In [1]: import numpy as np

In [2]: from numpy import linalg as LA

In [3]: np.set_printoptions(suppress=True, linewidth=160)

In [4]: C = np.sign(np.array([[-6, 3, 2, -9], [-7, 3, 6, 3], [-9, 8, 9, -5], [4, 1, 7, -8]]))

In [5]: M2 = (np.tril(C, -1) + np.eye(4)) @ (np.triu(C, 1) + np.eye(4))

In [6]: w = np.array([1, 0, 2, 2])

In [7]: F = np.rint(M2 * w @ LA.inv(M2)) + 0

In [8]: print(F)
[[ -4.  -3.   0.   2.]
 [ -4.   1.  -2.   2.]
 [ -4.  -1.   0.   2.]
 [-16.  -7.  -2.   8.]]

In [9]: np.unravel_index(np.abs(F).argmax(), F.shape)
Out[9]: (np.int64(3), np.int64(0))

In [10]: np.round(LA.norm(F), 2)
Out[10]: np.float64(21.17)

In [11]: LA.matrix_rank(F)
Out[11]: np.int64(3)

In [12]: np.abs(F).max()
Out[12]: np.float64(16.0)

In [13]: F.sum(axis=0)
Out[13]: array([-28., -10.,  -4.,  14.])

In [14]: np.zeros(4, 4)
Traceback (most recent call last):
  Cell In[14], line 1
    np.zeros(4, 4)
TypeError: Cannot interpret '4' as a data type


In [15]: F.mean(axis=0)
Out[15]: array([-7. , -2.5, -1. ,  3.5])

In [16]: m1 = np.loadtxt("m.csv", delimiter=",")

In [17]: m1
Out[17]: 
array([[  0., -15., -15., -15., -15.,   0.,   5.,  -5.,  10.,  10.,  -5.],
       [  0., -12., -12., -12., -12.,   0.,   4.,  -4.,   8.,   8.,  -4.],
       [  0.,   0.,   0.,   0.,   0.,   0.,   0.,   0.,   0.,   0.,   0.],
       [  0.,  15.,  15.,  15.,  15.,   0.,  -5.,   5., -10., -10.,   5.],
       [  0.,  -9.,  -9.,  -9.,  -9.,   0.,   3.,  -3.,   6.,   6.,  -3.],
       [  0.,  -9.,  -9.,  -9.,  -9.,   0.,   3.,  -3.,   6.,   6.,  -3.],
       [  0.,   0.,   0.,   0.,   0.,   0.,   0.,   0.,   0.,   0.,   0.]])

In [18]: Uu, sv, Vh = LA.svd(m1)

In [19]: sv.round(2) + 0
Out[19]: array([62.83,  0.  ,  0.  ,  0.  ,  0.  ,  0.  ,  0.  ])

In [20]: M2 = Uu[:, :1] @ np.diag(sv[:1]) @ Vh[:1]

In [21]: print(np.round(LA.norm(m1 - M2) / LA.norm(m1), 2))
0.0

In [22]: print(np.round(np.abs(m1 - M2).max(), 2))
0.0

In [23]: rk = LA.matrix_rank(F)

In [24]: rk
Out[24]: np.int64(3)

In [25]: N = LA.svd(F)[2][rk:].T

In [26]: N.shape
Out[26]: (4, 1)

In [27]: print(np.round(F @ N, 2) + 0)
[[0.]
 [0.]
 [0.]
 [0.]]

In [28]: print([int(LA.matrix_rank(np.delete(F, i, axis=0))) for i in range(4)])
[3, 3, 3, 3]

In [29]: print([int(LA.matrix_rank(F[:, :j + 1])) for j in range(4)])
[1, 2, 3, 3]

In [30]: [int(LA.matrix_rank(F[:i])) for i in range(1, len(F) + 1)]
Out[30]: [1, 2, 3, 3]

In [31]: arr = np.load("block2.npy")

In [32]: print(arr)
[[ 2  2  0  0]
 [ 2 -2  0  0]
 [ 0  0  2  2]
 [ 0  0  2 -2]]

In [33]: w, V = LA.eig(arr)

In [34]: print(np.prod(w))
64.0

In [35]: np.round(np.sort(LA.eigvals(LA.inv(arr))), 2)
Out[35]: array([-0.35, -0.35,  0.35,  0.35])

In [36]: np.round(arr @ V[:, 0] - w[0] * V[:, 0], 2) + 0
Out[36]: array([0., 0., 0., 0.])

In [37]: print(np.round(np.sort(LA.eigvals(arr @ arr)), 2))
[8. 8. 8. 8.]

In [38]: x = np.array([0, 3, 3, 3])

In [39]: target = arr @ x

In [40]: b, lr = np.zeros(4), 1 / LA.norm(arr, 2) ** 2

In [41]: for i in range(300):
    ...:     b -= lr * arr.T @ (arr @ b - target)
    ...:     if i % 50 == 0: print(i, round(LA.norm(arr @ b - target), 2))
    ...: 
0 0.0
50 0.0
100 0.0
150 0.0
200 0.0
250 0.0

In [42]: b.round(2) + 0
Out[42]: array([0., 3., 3., 3.])

In [43]: M2 = arr[0, 0] * arr[1:] - np.outer(arr[1:, 0], arr[0])

In [44]: M2
Out[44]: 
array([[ 0, -8,  0,  0],
       [ 0,  0,  4,  4],
       [ 0,  0,  4, -4]])

In [45]: LA.matrix_rank(M2), LA.matrix_rank(arr)
Out[45]: (np.int64(3), np.int64(4))

In [46]: (arr != 0).astype(int)
Out[46]: 
array([[1, 1, 0, 0],
       [1, 1, 0, 0],
       [0, 0, 1, 1],
       [0, 0, 1, 1]])

In [47]: arr @ arr
Out[47]: 
array([[8, 0, 0, 0],
       [0, 8, 0, 0],
       [0, 0, 8, 0],
       [0, 0, 0, 8]])

In [48]: np.round(np.sort(LA.eigvals(arr).real), 2)
Out[48]: array([-2.83, -2.83,  2.83,  2.83])

In [49]: K = np.loadtxt("arr.csv", delimiter=",")

In [50]: K
Out[50]: 
array([[ -3.24,   6.12,  -7.59,  -1.29,   6.31,  -1.9 ,  16.62,  -3.79,  -8.38,   0.64,   4.15,  -6.18,  -2.52,  -6.33,  -0.26],
       [  0.3 ,  -7.85,  -2.82,  -1.89,  -5.96,  -5.35,  -4.71,   3.47,  -2.5 ,  -6.91,  -1.9 ,   4.36,  -6.21,  -7.32,  -6.68],
       [ -9.73,  -4.98,  -2.26,   0.59,  -4.84,  -4.15,  -5.09,   3.83,   0.7 ,  -3.51, -10.26,   5.62, -10.93,   8.97, -15.  ],
       [ 18.51,  -3.05,   1.84,  -3.14,   5.27,  13.74,  -6.67,  -4.36,  -3.19,   7.71,   5.61,   4.61,  10.69,  -1.08, -10.84],
       [  6.55,  -3.32,  -4.25,   1.88,  -9.39,  -7.49,  -0.97, -10.08,   4.04,  -9.27,  -3.01,  -4.51,  -1.7 ,   0.15, -12.99],
       [ -0.28,  -4.93,  12.16,   7.92,  -6.06,  -4.12,  -0.36,   6.33,  -5.16,  -8.46,   0.84,   5.71,   2.61,  -2.  , -10.44],
       [  3.18,   6.44,   2.48,  -8.1 ,   5.35,  11.32,  -6.19,  -5.93,  11.48,   5.69,  -4.45,   2.83,   7.75,   2.71,   3.1 ],
       [  8.27,  -7.43,  -4.05,  -1.11,  -1.64,  -1.34,  -9.19,   0.92,   7.35,  -2.21,  -5.74,   2.76,  -2.94,   9.89,  -1.93],
       [ 16.23,  -0.04,   3.6 ,  -3.73,  -8.4 ,   7.63,  -7.04,   8.78,   2.39,  -1.25, -12.47,   7.37,  -6.28,   4.84,   2.27],
       [  2.59,  -5.38,  -3.96,   1.64,   6.51,  -3.84,  15.35,   0.24,  -3.63,  -8.9 ,   8.59,  -1.3 ,   9.32,  -8.56, -10.05],
       [ -5.22,   5.59,  -0.46,  -0.82,   7.52,   3.22,   2.72,   3.05,  -0.91,  11.88,  -0.65,  -3.43,   1.72,  -5.07,   7.91],
       [ -1.46,  -6.55,  -4.73,   1.34,  -1.83,  -1.82,   5.82,   0.19,   2.44,  -1.1 ,   9.  ,  -7.62,   4.53,  -6.72,  -7.31],
       [ -3.61,   0.7 ,   5.64,  -0.48,  10.71,   1.01,   0.77,   2.29,  -0.06,   5.93,  -2.97,   3.28,  -0.53,   6.22,  -1.4 ],
       [  5.04,   4.85,   0.57,  -6.53,  10.26,   8.05,  -3.62,  -2.8 ,   3.96,   4.85,   3.65,  -8.57,   6.97,   1.05,  13.46],
       [ -6.52,   7.2 ,  12.46,   4.63,   2.38,   7.74,   2.84,  -0.78,  -9.32,   0.14,   4.43,  -1.35,  -2.81,   0.21,   9.37],
       [ -4.45,   1.74,   5.09,  -0.13,   7.95,   4.22,   6.18,  -6.63,   1.58,   9.39,   1.34,   3.52,   6.73,  -0.39,   6.97],
       [ 10.23,  -1.91,  -5.84,  -2.93,   7.89,   0.41,  -5.56,  -3.45,  -3.05,   7.93,  -4.11,   0.37,   5.56,   3.92,   4.37],
       [  3.52,  11.78,   1.73,   3.56,  -1.66,   7.88,  -0.21,   0.69,  -5.49,   9.77,  -8.5 ,   3.75,  -4.97,  -1.81,  15.63],
       [ -8.51,  -3.64,  -8.45,   5.29,  -9.88, -16.19,   4.48,   7.56,   2.24,  -5.27,   3.53,  -5.07,  -1.54,  -4.05,  -4.68],
       [  3.63,  -1.86,   1.35,   0.22,   1.72,   4.24,   3.47,   0.66,  -1.5 ,   0.94,  -2.34,   7.21,   1.13,   2.51, -13.9 ],
       [ -8.3 ,  -0.01,   0.51,  -2.07,  -1.31,  -0.87,   1.22,   5.24,   5.99,  -6.41,   3.37,  -2.77,  -3.57,   5.16,   0.08],
       [-10.74,   2.3 , -11.57,   0.81,  -2.12,   0.71,   0.6 ,  -1.87,  -0.87,   7.79,   8.16,  -2.93,  -2.45,  -1.75,   5.36],
       [ -1.24,  -4.33,  -5.11,   5.34,  -1.2 ,  -4.42,   0.02,  -5.68,  -0.3 ,  -3.58,   3.11,   1.95,   0.55,  -0.72,   0.6 ],
       [ -7.45,  -1.83,   4.48,  14.57,  -3.58, -20.25,  11.96,  -1.24,  -0.67,  -4.77,   5.29, -10.46,   4.17,   1.47,  11.48],
       [  2.05,   3.56,   5.24,   4.39,   8.7 ,  12.81,  -5.1 ,   0.77,  -0.01,  11.8 ,  -5.96,   3.96,   2.16,   1.57,  10.23],
       [  2.6 ,   2.08,   4.16,   0.44,   3.62,  -2.2 ,   0.24,  -8.59,  -0.77,  -1.51,  -1.66,  -3.46,  -0.68,   6.43,   9.11],
       [ -1.49,   2.  ,  -2.09,  -8.17,  -4.96,  -1.78,   6.76,   7.53,   7.67,   4.08,  -6.82,  -4.43,  -3.99,  -0.95,   0.71],
       [  6.38,  -0.8 ,   4.69,   0.32, -10.24,  -6.94,  -0.2 ,   5.19,  -0.99,  -1.69,  -3.24,  -1.37,  -3.3 ,  -3.47,  -0.31],
       [  9.68,  10.74,   0.93,   8.5 ,  -8.65,  -4.18,  -1.89,  -4.5 , -11.25,  -0.08,   4.37, -15.23,  -3.91,   3.98,  16.19],
       [ 13.37,  -5.7 ,   1.08,  -6.36,   2.4 ,  11.46,  -5.86,   0.21,  -4.89,  10.6 ,  -1.4 ,  11.86,   4.21,  -4.11,  -7.23],
       [  3.02,   1.41,  -2.11,   0.41,   2.73,  -3.85,   4.07,   4.99,   0.25,   3.31,   2.86,   0.43,  -1.12,  -4.71,   0.74],
       [  0.09,   7.37,   3.22,  -0.67,  15.67,   8.37,   4.89, -11.1 ,   4.59,   7.75,  -1.4 ,  -0.97,   5.17,  -2.29,   7.08]])

In [51]: x = np.array([2, 2, 0, 3, 1, 0, 5, 1, 4, 1, 5, 3, 1, 3, 0])

In [52]: target = K @ x

In [53]: b, lr = np.zeros(15), 1 / LA.norm(K, 2) ** 2

In [54]: for i in range(6):
    ...:     b -= lr * K.T @ (K @ b - target)
    ...:     if i % 2 == 0: print(i, round(LA.norm(K @ b - target), 2))
    ...: 
0 144.89
2 110.43
4 97.85

In [55]: b.round(2)
Out[55]: array([-0.11,  0.09,  0.57,  0.78,  1.57,  0.04,  2.35, -0.22,  0.72,  0.3 ,  1.46, -0.13,  1.9 ,  0.07,  0.05])

In [56]: round(float(LA.cond(K)), 2)
Out[56]: 9.63
